In [1]: import numpy as np

In [2]: import numpy.linalg as la

In [3]: np.set_printoptions(suppress=True, linewidth=140)

In [4]: def rnd(a):
   ...:     return np.round(a, 3) + 0
   ...: 

In [5]: arr = np.array([[0.0, 0.0, -2.0, -2.0, -1.0],
   ...:     [0.0, 0.0, 1.0, -2.0, 1.0],
   ...:     [-2.0, 1.0, 0.0, 0.0, 0.0],
   ...:     [-2.0, -2.0, 0.0, 0.0, 0.0],
   ...:     [-1.0, 1.0, 0.0, 0.0, 0.0]])

In [6]: arr
Out[6]: 
array([[ 0.,  0., -2., -2., -1.],
       [ 0.,  0.,  1., -2.,  1.],
       [-2.,  1.,  0.,  0.,  0.],
       [-2., -2.,  0.,  0.,  0.],
       [-1.,  1.,  0.,  0.,  0.]])

In [7]: w, V = la.eigvalsh(arr)
Traceback (most recent call last):
  Cell In[7], line 1
    w, V = la.eigvalsh(arr)
ValueError: too many values to unpack (expected 2)


In [8]: w, V = la.eigh(arr)

In [9]: np.abs(V[:, -1]).round(6).argmax()
Out[9]: np.int64(0)

In [10]: rnd(la.svd(arr, compute_uv=False))
Out[10]: array([3.05 , 3.05 , 2.387, 2.387, 0.   ])

In [11]: (w > 1e-8).sum(), (w < -1e-8).sum()
Out[11]: (np.int64(2), np.int64(2))

In [12]: rnd(V.T @ arr @ V)
Out[12]: 
array([[-3.05 ,  0.   ,  0.   ,  0.   ,  0.   ],
       [ 0.   , -2.387,  0.   ,  0.   ,  0.   ],
       [ 0.   ,  0.   ,  0.   ,  0.   ,  0.   ],
       [ 0.   ,  0.   ,  0.   ,  2.387,  0.   ],
       [ 0.   ,  0.   ,  0.   ,  0.   ,  3.05 ]])

In [13]: w.sum(), np.trace(arr)
Out[13]: (np.float64(0.0), np.float64(0.0))

In [14]: rnd(np.abs(V[:, -1]))
Out[14]: array([0.677, 0.205, 0.377, 0.578, 0.155])

In [15]: rnd(la.eigvalsh(arr @ arr))
Out[15]: array([0.   , 5.697, 5.697, 9.303, 9.303])

In [16]: W = np.array([[0, 2, 0, 0],
    ...:     [3, 2, 3, -1],
    ...:     [2, 1, 2, -2],
    ...:     [-3, 2, 3, 1],
    ...:     [2, 0, -3, 3]])

In [17]: c = np.array([3, 1, 5, 8])

In [18]: act = np.maximum(arr @ W + c, 0)

In [19]: print((act > 0).mean(axis=0))
[0.8 0.2 0.4 1. ]

In [20]: (act > 0).astype(int)
Out[20]: 
array([[1, 0, 0, 1],
       [1, 0, 0, 1],
       [1, 0, 1, 1],
       [0, 0, 0, 1],
       [1, 1, 1, 1]])

In [21]: la.matrix_rank(act)
Out[21]: np.int64(4)

In [22]: basis = np.array([[-1, -3, -3], [3, -3, -3], [1, 1, 2], [-3, 1, -1]])

In [23]: print((act @ basis).round(6).argmax(axis=1))
[1 1 1 1 1]

In [24]: print(rnd(la.det(2 * arr)), rnd(la.det(arr)))
0.0 0.0

In [25]: rnd(la.eigvals(arr))
Out[25]: array([-3.05 , -2.387,  3.05 ,  2.387,  0.   ])

In [26]: F = np.load("run14.npy")

In [27]: rnd(F)
Out[27]: 
array([[-13.169,  -3.801, -11.401, -17.101],
       [ -9.938,  -3.037,  -9.05 , -13.575],
       [ -3.843,  -1.644,  -4.44 ,  -6.66 ],
       [ -1.327,  -1.079,  -2.316,  -3.474],
       [ -1.141,  -1.035,  -2.139,  -3.209],
       [ -0.455,  -0.846,  -1.396,  -2.094],
       [ -0.117,  -0.595,  -0.693,  -1.04 ],
       [ -0.113,  -0.563,  -0.638,  -0.957],
       [ -0.111,  -0.507,  -0.553,  -0.83 ],
       [  0.082,   0.145,   0.145,   0.218],
       [  1.242,   1.324,   1.406,   2.109],
       [  1.516,   1.542,   1.654,   2.481],
       [  2.96 ,   2.566,   2.872,   4.309],
       [  4.233,   3.378,   3.886,   5.829],
       [  9.111,   6.161,   7.569,  11.353],
       [ 14.36 ,   8.887,  11.382,  17.073],
       [ 16.029,   9.721,  12.578,  18.866],
       [ 24.3  ,  13.712,  18.437,  27.656],
       [ 26.693,  14.834,  20.118,  30.177],
       [ 27.625,  15.268,  20.771,  31.156]])

In [28]: D = la.norm(F[:, None] - F[None], axis=-1)

In [29]: print(la.matrix_rank(D ** 2))
5

In [30]: np.flatnonzero(D[6] < D.mean() / 2)
Out[30]: array([ 2,  3,  4,  5,  6,  7,  8,  9, 10, 11, 12, 13])

In [31]: print(np.unravel_index(D.round(6).argmax(), D.shape))
(np.int64(0), np.int64(19))

In [32]: J = np.loadtxt("test16.csv", delimiter=",")

In [33]: print(rnd(J))
[[  1.45   53.532   7.895  25.68 ]
 [  2.147  48.262   6.386  22.191]
 [  3.963  29.619   1.52   10.34 ]
 [  4.314  20.357  -0.489   4.898]
 [  4.298  16.855  -1.135   2.969]
 [  4.21   14.147  -1.574   1.549]
 [  4.164  13.272  -1.703   1.105]
 [  2.888   4.11   -2.382  -2.693]
 [  1.912   1.404  -2.04   -3.072]
 [  0.732  -0.171  -1.181  -2.263]
 [  1.005   1.138   0.398   2.234]
 [  1.103   1.185   0.384   2.311]
 [  1.203   1.23    0.367   2.383]
 [  2.063   1.499   0.153   2.804]
 [ 19.728  -3.742  -9.587  -3.097]
 [ 24.343  -6.316 -12.607  -5.957]
 [ 28.886  -9.096 -15.666  -9.009]
 [ 31.447 -10.753 -17.42  -10.814]
 [ 37.888 -15.164 -21.912 -15.579]
 [ 51.866 -25.684 -31.968 -26.778]
 [ 52.443 -26.142 -32.391 -27.262]
 [ 62.132 -34.047 -39.553 -35.566]
 [ 68.278 -39.26  -44.157 -41.004]
 [ 69.959 -40.71  -45.424 -42.513]]

In [34]: left, s, Vt = la.svd(J)

In [35]: V = Vt[:(s > 1e-8).sum()]

In [36]: rng = np.random.default_rng(76547)

In [37]: vec = J[5] + -1 * J[11] + rng.integers(2) * np.eye(4)[0]

In [38]: rnd(vec)
Out[38]: array([ 4.107, 12.962, -1.958, -0.762])

In [39]: la.matrix_rank(np.vstack([J, vec]))
Out[39]: np.int64(4)

In [40]: np.allclose(V.T @ V @ vec, vec)
Out[40]: False

In [41]: basis = J[[11, 4]].astype(float)

In [42]: for _ in range(6):
    ...:     idx = la.norm(J[:, None] - basis, axis=-1).argmin(axis=1)
    ...:     basis = np.array([J[idx == j].mean(axis=0) for j in range(2)])
    ...: 

In [43]: idx
Out[43]: array([1, 1, 1, 1, 1, 1, 1, 1, 1, 1, 1, 1, 1, 1, 1, 1, 0, 0, 0, 0, 0, 0, 0, 0])

In [44]: np.abs(basis[1] - basis[0]).argmax()
Out[44]: np.int64(0)

In [45]: rnd(basis[1] - basis[0])
Out[45]: array([-45.392,  37.381,  30.087,  29.902])

In [46]: np.bincount(idx)
Out[46]: array([ 8, 16])

In [47]: W = np.array([[-6, 8, 0, -6, -9],
    ...:     [-2, -3, 2, -1, -5],
    ...:     [4, -3, -3, 8, 0],
    ...:     [4, 8, 8, 5, 0]])

In [48]: c = np.array([-2, 3, 3, 1, -2])

In [49]: act = np.maximum(J @ W + c, 0)

In [50]: (act > 0).astype(int)
Out[50]: 
array([[1, 1, 1, 1, 0],
       [1, 1, 1, 1, 0],
       [0, 1, 1, 1, 0],
       [0, 1, 1, 0, 0],
       [0, 1, 1, 0, 0],
       [0, 1, 1, 0, 0],
       [0, 1, 1, 0, 0],
       [0, 0, 0, 0, 0],
       [0, 0, 0, 0, 0],
       [0, 0, 0, 0, 0],
       [1, 1, 1, 1, 0],
       [0, 1, 1, 1, 0],
       [0, 1, 1, 1, 0],
       [0, 1, 1, 1, 0],
       [0, 1, 0, 0, 0],
       [0, 1, 0, 0, 0],
       [0, 1, 0, 0, 0],
       [0, 1, 0, 0, 0],
       [0, 1, 0, 0, 0],
       [0, 1, 0, 0, 0],
       [0, 1, 0, 0, 0],
       [0, 1, 0, 0, 0],
       [0, 1, 0, 0, 0],
       [0, 1, 0, 0, 0]])

In [51]: rnd((act > 0).mean(axis=0))
Out[51]: array([0.125, 0.875, 0.458, 0.292, 0.   ])

In [52]: basis = np.array([[0, -1, -3], [1, 2, -3], [2, -3, 0], [-1, 3, -1], [-3, 2, 1]])

In [53]: W @ basis
Out[53]: 
array([[ 41, -14,  -9],
       [ 17, -23,  11],
       [-17,  23, -11],
       [ 19,   3, -41]])

In [54]: print((act @ basis).round(6).argmax(axis=1))
[0 0 0 0 0 0 0 0 0 0 0 0 0 0 1 1 1 1 1 1 1 1 1 1]
